% python3 -q
>>> import numpy as np
>>> np.set_printoptions(precision=1, suppress=True, linewidth=160)
>>> A2 = np.array([[0, 3], [-1, 0], [3, -3]])
>>> K = np.tile(A2, (2, 3))
>>> K
array([[ 0,  3,  0,  3,  0,  3],
       [-1,  0, -1,  0, -1,  0],
       [ 3, -3,  3, -3,  3, -3],
       [ 0,  3,  0,  3,  0,  3],
       [-1,  0, -1,  0, -1,  0],
       [ 3, -3,  3, -3,  3, -3]])
>>> # row 3 repeats row 0
>>> np.linalg.cond(K) > 100
np.True_
>>> [round(float(x), 1) for x in np.linalg.svd(K, compute_uv=False)[:3]]
[12.0, 5.0, 0.0]
>>> np.linalg.matrix_rank(K, rtol=0.1)
np.int64(2)
>>> round(float(np.linalg.norm(K, 2) / np.linalg.norm(K)), 1)
0.9
>>> rng = np.random.default_rng(632446)
>>> idx = rng.permutation(6)
>>> print(idx)
[0 5 4 3 2 1]
>>> A2 = K[idx][:, idx]
>>> np.round(np.linalg.det(A2), 1), np.round(np.linalg.det(K[idx]), 1)
(np.float64(0.0), np.float64(0.0))
>>> print(A2)
[[ 0  3  0  3  0  3]
 [ 3 -3  3 -3  3 -3]
 [-1  0 -1  0 -1  0]
 [ 0  3  0  3  0  3]
 [ 3 -3  3 -3  3 -3]
 [-1  0 -1  0 -1  0]]
>>> np.trace(A2)
np.int64(2)
>>> np.diag(A2)
array([ 0, -3, -1,  3,  3,  0])
>>> feats = np.load("x.npy")
>>> feats
array([[-4., -1.,  0.,  0.,  0.,  0.],
       [-1., -6., -1.,  0.,  0.,  0.],
       [ 0., -1., -5., -1.,  0.,  0.],
       [ 0.,  0., -1.,  5., -1.,  0.],
       [ 0.,  0.,  0., -1.,  1., -1.],
       [ 0.,  0.,  0.,  0., -1.,  1.]])
>>> vals, evecs = np.linalg.eigh(feats)
>>> vec = np.array([-8, 9, 2, 7, 5, 6])
>>> np.round(evecs * np.maximum(vals, 0) @ evecs.T, 1) + 0
array([[ 0. ,  0. ,  0. ,  0. ,  0. ,  0. ],
       [ 0. ,  0. ,  0. ,  0. ,  0. ,  0. ],
       [ 0. ,  0. ,  0. , -0.5,  0.1,  0. ],
       [ 0. ,  0. , -0.5,  5.1, -1. ,  0. ],
       [ 0. ,  0. ,  0.1, -1. ,  1.1, -1. ],
       [ 0. ,  0. ,  0. ,  0. , -1. ,  1. ]])
>>> vec @ feats @ vec
np.float64(-506.0)
